$ python3 -q
>>> import numpy as np
>>> import numpy.linalg as la
>>> np.set_printoptions(precision=1, suppress=True, linewidth=100)
>>> F = np.load("case9.npy")
>>> print(F)
[[5 4 5]
 [2 1 2]
 [3 2 3]]
>>> # column 2 repeats column 0
>>> hat = np.triu(np.array([[1, 1, 1], [3, 1, 1], [-3, 1, 2]]), 1) + np.eye(3)
>>> B = hat @ F @ la.inv(hat)
>>> print(np.trace(B), np.trace(F))
9.0 9
>>> print(hat @ F - F @ hat)
[[ 5. -2. -4.]
 [ 3.  0.  0.]
 [ 0. -3. -5.]]
>>> print(np.round(la.det(B), 1))
0.0
>>> x0 = np.array([-4, 3, 4])
>>> print(la.norm(F @ x0) <= la.norm(F, 2) * la.norm(x0) + 1e-9)
True
>>> print((F * x0).sum(axis=1))
[12  3  6]
>>> print(np.sign((F @ x0).round(6)))
[1 1 1]
>>> print(F @ x0)
[12  3  6]
>>> print(np.einsum("ij,j->i", F, x0))
[12  3  6]
>>> print(F @ np.ones(3))
[14.  5.  8.]
>>> print(F @ (2 * x0))
[24  6 12]
>>> K = np.loadtxt("layer18.csv", delimiter=",")
>>> print(K)
[[ -3.   3.   8.]
 [ -5.   5.  -2.]
 [ -6.  -7.   1.]
 [-28.  28.  -2.]]
>>> # row 3 is much longer than the rest
>>> x0 = np.array([3, -9, 8])
>>> rhs = K @ x0
>>> coef, lr = np.zeros(3), 1 / la.norm(K, 2) ** 2
>>> for i in range(40):
...     coef -= lr * K.T @ (K @ coef - rhs)
...     if i % 10 == 0: print(i, round(la.norm(K @ coef - rhs), 1))
... 
0 74.9
10 44.8
20 27.1
30 16.5
>>> print(round(float(la.cond(K)), 1))
5.0
>>> x0 = np.array([3, 0, 1])
>>> print(la.norm(K @ x0) <= la.norm(K, 2) * la.norm(x0) + 1e-9)
True
>>> print(K @ x0)
[ -1. -17. -17. -86.]
>>> print(np.sign((K @ x0).round(6)))
[-1. -1. -1. -1.]
>>> print(K @ np.ones(3))
[  8.  -2. -12.  -2.]
>>> print(np.einsum("ij,j->i", K, x0))
[ -1. -17. -17. -86.]
>>> J = np.load("run9.npy")
>>> print(J)
[[1.  0.7 0.5 0.3]
 [0.7 1.  0.7 0.5]
 [0.5 0.7 1.  0.7]
 [0.3 0.5 0.7 1. ]]
>>> vals, evecs = la.eigh(J)
>>> print(np.abs(evecs[:, -1]))
[0.5 0.5 0.5 0.5]
>>> print(evecs @ np.diag(vals) @ evecs.T)
[[1.  0.7 0.5 0.3]
 [0.7 1.  0.7 0.5]
 [0.5 0.7 1.  0.7]
 [0.3 0.5 0.7 1. ]]
>>> print(np.round(evecs.T @ J @ evecs, 1) + 0)
[[0.2 0.  0.  0. ]
 [0.  0.3 0.  0. ]
 [0.  0.  0.8 0. ]
 [0.  0.  0.  2.7]]
>>> B = J / np.sqrt((J ** 2).mean(axis=1, keepdims=True))
>>> print(B[0])
[1.5 1.  0.7 0.4]
>>> print(la.matrix_rank(J - J.mean(axis=1, keepdims=True)))
3
>>> print(la.norm(B, axis=1))
[2. 2. 2. 2.]
>>> M = np.load("dump.npy")
>>> print(M)
[[ 1.3 -0.7  0.3  4.4]
 [-1.5  0.   0.5  0.6]
 [ 1.3 -0.1  0.4 -2. ]
 [ 0.5 -1.  -0.8 -0.8]]
>>> ang = np.radians(72)
>>> Rm = np.eye(4)
>>> Rm[2, 2] = Rm[0, 0] = np.cos(ang)
>>> Rm[2, 0], Rm[0, 2] = -np.sin(ang), np.sin(ang)
>>> print(Rm)
[[ 0.3  0.   1.   0. ]
 [ 0.   1.   0.   0. ]
 [-1.   0.   0.3  0. ]
 [ 0.   0.   0.   1. ]]
>>> B = M @ Rm.T
>>> print(la.svd(M, compute_uv=False), la.svd(B, compute_uv=False))
[5.  2.5 1.2 0.6] [5.  2.5 1.2 0.6]
>>> print(np.allclose(M @ M.T, B @ B.T))
True
>>> print(B.round(1) + 0)
[[ 0.7 -0.7 -1.1  4.4]
 [ 0.   0.   1.6  0.6]
 [ 0.8 -0.1 -1.1 -2. ]
 [-0.6 -1.  -0.7 -0.8]]
>>> x0 = np.array([-5, -1, 1, 6])
>>> a = np.maximum(M @ x0, 0)
>>> print(np.maximum(M @ x0, 0) - np.maximum(-M @ x0, 0))
[ 20.9  11.6 -18.   -7.1]
>>> print(np.tanh(M @ x0))
[ 1.  1. -1. -1.]
>>> print(np.flatnonzero(a > 1e-9))
[0 1]
>>> vals, evecs = la.eigh(J)
>>> x0 = np.array([1, 1, 3, 2])
>>> print(round(float(np.abs(J).sum(axis=1).max()), 1), round(np.abs(vals).max(), 1))
2.9 2.7
>>> print(round(float(x0 @ J @ x0 / (x0 @ x0)), 1), round(float(vals[0]), 1), np.round(vals[-1], 1))
2.3 0.2 2.7
>>> print(evecs * np.sqrt(vals) @ evecs.T)
[[0.9 0.3 0.2 0.1]
 [0.3 0.9 0.3 0.2]
 [0.2 0.3 0.9 0.3]
 [0.1 0.2 0.3 0.9]]
>>> print(round(x0 @ J @ x0, 1))
35.2
>>> print(la.eigvalsh(J[1:, 1:]))
[0.2 0.5 2.3]
>>> X = np.array([[-1.7, -0.7, -1.7],
...     [-1.1, 0.4, -0.1],
...     [-2.3, 0.6, 0.9],
...     [1.5, -1.1, -0.3],
...     [0.2, -0.5, -1.8],
...     [-0.2, -1.0, -0.5],
...     [-0.5, 0.3, -0.7],
...     [-1.1, -0.7, -1.5],
...     [-0.6, -0.6, -0.1],
...     [2.5, -1.2, -2.5],
...     [0.1, 0.2, -2.1],
...     [0.9, -1.2, 1.1],
...     [0.7, 2.0, -0.3],
...     [1.0, 1.7, -0.1],
...     [-0.2, -0.9, -1.8],
...     [0.8, 0.0, 0.5]])
>>> rng = np.random.default_rng(22)
>>> X[:, 2] = 3 * X[:, 0] + 0.3 * rng.normal(size=16)
>>> print(X)
[[-1.7 -0.7 -5.5]
 [-1.1  0.4 -3.7]
 [-2.3  0.6 -7.3]
 [ 1.5 -1.1  4.3]
 [ 0.2 -0.5  1. ]
 [-0.2 -1.  -1.1]
 [-0.5  0.3 -1.2]
 [-1.1 -0.7 -2.9]
 [-0.6 -0.6 -1.9]
 [ 2.5 -1.2  7.3]
 [ 0.1  0.2  0.4]
 [ 0.9 -1.2  3.1]
 [ 0.7  2.   2.7]
 [ 1.   1.7  3.3]
 [-0.2 -0.9 -0.1]
 [ 0.8  0.   2.3]]
>>> # column 2 dominates
>>> idx = X[:, 2] > np.median(X[:, 2])
>>> u = X[idx].mean(axis=0) - X[~idx].mean(axis=0)
>>> print((((X - X.mean(axis=0)) @ u > 0) == idx).mean())
1.0
>>> print(np.argsort(-np.abs(u).round(6), kind="stable"))
[2 0 1]
>>> print(((X - X.mean(axis=0)) @ u > 0).astype(int))
[0 0 0 1 1 0 0 0 0 1 1 1 1 1 0 1]
>>> x0 = np.array([-1, 3, 2])
>>> a = np.maximum(X @ x0, 0)
>>> print(np.maximum(X @ x0, 0) - np.maximum(-X @ x0, 0))
[-11.4  -5.  -10.5   3.8   0.4  -5.   -1.   -6.8  -5.    8.5   1.4   1.6  10.8  10.6  -2.7   3.7]
>>> print(a)
[ 0.   0.   0.   3.8  0.4  0.   0.   0.   0.   8.5  1.4  1.6 10.8 10.6  0.   3.7]
>>> print(X.T @ a)
[ 49.8  23.4 157.1]
>>> print(X * (a > 1e-9)[:, None])
[[-0.  -0.  -0. ]
 [-0.   0.  -0. ]
 [-0.   0.  -0. ]
 [ 1.5 -1.1  4.3]
 [ 0.2 -0.5  1. ]
 [-0.  -0.  -0. ]
 [-0.   0.  -0. ]
 [-0.  -0.  -0. ]
 [-0.  -0.  -0. ]
 [ 2.5 -1.2  7.3]
 [ 0.1  0.2  0.4]
 [ 0.9 -1.2  3.1]
 [ 0.7  2.   2.7]
 [ 1.   1.7  3.3]
 [-0.  -0.  -0. ]
 [ 0.8  0.   2.3]]
>>> print(np.maximum(X @ (3 * x0), 0))
[ 0.   0.   0.  11.5  1.1  0.   0.   0.   0.  25.4  4.1  4.9 32.4 31.9  0.  11.2]
>>> Ac = X - X.mean(axis=0)
>>> Uu, sigma, Vh = la.svd(Ac, full_matrices=False)
>>> print(np.round((sigma ** 2).sum() ** 2 / (sigma ** 4).sum(), 1))
1.1
>>> print(la.matrix_rank(Ac))
3
>>> print(np.round(Vh[0] * np.sign(Vh[0, np.abs(Vh[0]).argmax()]), 1) + 0)
[0.3 0.  1. ]
>>> print(np.searchsorted(np.cumsum(sigma ** 2) / (sigma ** 2).sum(), 0.9) + 1)
1
>>> print(sigma)
[15.5  3.8  0.4]
>>> print(np.round(sigma ** 2 / (sigma ** 2).sum(), 1) + 0)
[0.9 0.1 0. ]
>>> print((np.sign(Uu[:, 0]) == np.sign(Uu[0, 0])).astype(int))
[1 1 1 0 0 1 1 1 1 0 0 0 0 0 1 0]
>>> print(np.abs(Vh[0]).argmax())
2
>>> data = np.load("w.npy")
>>> print(data)
[[ -1  -8  -9  -6]
 [ -1  -8  -9  -6]
 [ -2 -16 -18 -12]]
>>> Uu, sigma, Vh = la.svd(data)
>>> evecs = Vh[:(sigma > 1e-8).sum()]
>>> x0 = data[0] + -1 * data[1] + rng.integers(2) * np.eye(4)[0]
>>> print(x0)
[0. 0. 0. 0.]
>>> print(round(la.norm(x0 - evecs.T @ evecs @ x0), 1))
0.0
>>> print(np.round(evecs.T @ evecs, 1) + 0)
[[0.  0.  0.  0. ]
 [0.  0.4 0.4 0.3]
 [0.  0.4 0.4 0.3]
 [0.  0.3 0.3 0.2]]
>>> print(la.matrix_rank(np.vstack([data, x0])))
1
>>> print(np.round(np.diag(evecs.T @ evecs), 1) + 0)
[0.  0.4 0.4 0.2]
>>> print(round(np.trace(la.pinv(data) @ data), 1))
1.0
>>> try:
...     la.inv(data)
... except la.LinAlgError as e:
...     print(repr(e))
... 
LinAlgError('Last 2 dimensions of the array must be square')
>>> print(np.unique(data.round(6), axis=0).shape)
(2, 4)
>>> print(data @ la.pinv(data) @ data)
[[ -1.  -8.  -9.  -6.]
 [ -1.  -8.  -9.  -6.]
 [ -2. -16. -18. -12.]]
>>> rank = la.matrix_rank(data)
>>> print(rank)
1
>>> N = la.svd(data)[2][rank:].T
>>> print(np.round(data @ N, 1) + 0)
[[0. 0. 0.]
 [0. 0. 0.]
 [0. 0. 0.]]
>>> print(np.round(N @ N.T, 1) + 0)
[[ 1.   0.   0.   0. ]
 [ 0.   0.6 -0.4 -0.3]
 [ 0.  -0.4  0.6 -0.3]
 [ 0.  -0.3 -0.3  0.8]]
>>> print(np.allclose(data @ N, 0))
True
>>> E = np.load("x.npy")
>>> print(E)
[[0. 0. 2.]
 [0. 0. 1.]
 [2. 1. 0.]]
>>> # rows and columns are dependent
>>> vals, evecs = la.eigh(E)
>>> print(np.unique(vals.round(6) + 0, return_counts=True)[1])
[1 1 1]
>>> print(np.round(evecs @ np.diag(vals) @ evecs.T, 1) + 0)
[[0. 0. 2.]
 [0. 0. 1.]
 [2. 1. 0.]]
>>> print(np.round(evecs.T @ evecs, 1) + 0)
[[1. 0. 0.]
 [0. 1. 0.]
 [0. 0. 1.]]
>>> print(la.eigvalsh(E @ E))
[0. 5. 5.]
>>> rank = la.matrix_rank(E)
>>> print(rank)
2
>>> N = la.svd(E)[2][rank:].T
>>> print(np.allclose(E @ N, 0))
True
>>> print([int(la.matrix_rank(np.delete(E, i, axis=0))) for i in range(3)])
[2, 2, 1]
>>> print(la.matrix_rank(E.T @ E), la.matrix_rank(E @ E.T))
2 2
>>> print([int(la.matrix_rank(E[:i])) for i in range(1, len(E) + 1)])
[1, 1, 2]
>>> print(N[:, 0] / N[np.abs(N[:, 0]).round(6).argmax(), 0])
[-0.5  1.  -0. ]
>>> print(N @ N.T)
[[ 0.2 -0.4  0. ]
 [-0.4  0.8  0. ]
 [ 0.   0.   0. ]]
>>> print([int(la.matrix_rank(E[:, :j + 1])) for j in range(3)])
[1, 1, 2]
>>> mat = np.load("test15.npy")
>>> print(mat)
[[0.5 0.5]
 [0.5 0.5]]
>>> # rank 1
>>> Uu, sigma, Vh = la.svd(mat)
>>> evecs = Vh[:(sigma > 1e-8).sum()]
>>> x0 = mat[1] + 2 * mat[0] + rng.integers(2) * np.eye(2)[1]
>>> print(x0)
[1.5 1.5]
>>> print(la.matrix_rank(np.vstack([mat, x0])))
1
>>> print(np.allclose(evecs.T @ evecs @ x0, x0))
True
>>> print(evecs.T @ evecs)
[[0.5 0.5]
 [0.5 0.5]]
>>> print(round(float(la.norm(x0 - evecs.T @ evecs @ x0)), 1))
0.0
>>> idx = rng.permutation(2)
>>> print(idx)
[1 0]
>>> B = mat[idx][:, idx]
>>> print(np.trace(B))
1.0
>>> print(np.round(np.sort(np.abs(la.eigvals(B))), 1) + 0)
[0. 1.]
>>> print(round(float(la.det(B)), 1), round(la.det(mat[idx]), 1))
0.0 0.0
>>> print(np.diag(B))
[0.5 0.5]
>>> B = mat / np.sqrt((mat ** 2).mean(axis=1, keepdims=True))
>>> print(la.matrix_rank(mat - mat.mean(axis=1, keepdims=True)))
0
>>> print(la.norm(B, axis=1))
[1.4 1.4]
>>> print(la.matrix_rank(B) == la.matrix_rank(mat))
True
>>> print(mat - mat.mean(axis=1, keepdims=True))
[[0. 0.]
 [0. 0.]]
>>> x0 = np.array([3, 0])
>>> a = np.maximum(mat @ x0, 0)
>>> print(np.flatnonzero(a > 1e-9))
[0 1]
>>> print(a)
[1.5 1.5]
>>> print(np.maximum(mat @ x0, 0) - np.maximum(-mat @ x0, 0))
[1.5 1.5]
>>> print(mat.T @ a)
[1.5 1.5]
>>> print(np.maximum(mat @ (3 * x0), 0))
[4.5 4.5]
>>> vals, evecs = la.eigh(mat)
>>> print(np.round(evecs.T @ evecs, 1) + 0)
[[1. 0.]
 [0. 1.]]
>>> print(la.eigvalsh(mat @ mat))
[0. 1.]
>>> print(np.abs(evecs[:, -1]))
[0.7 0.7]
>>> print(np.unique(vals.round(6) + 0, return_counts=True)[1])
[1 1]
>>> print(evecs @ np.diag(vals) @ evecs.T)
[[0.5 0.5]
 [0.5 0.5]]
>>> print(vals.sum(), np.trace(mat))
1.0 1.0
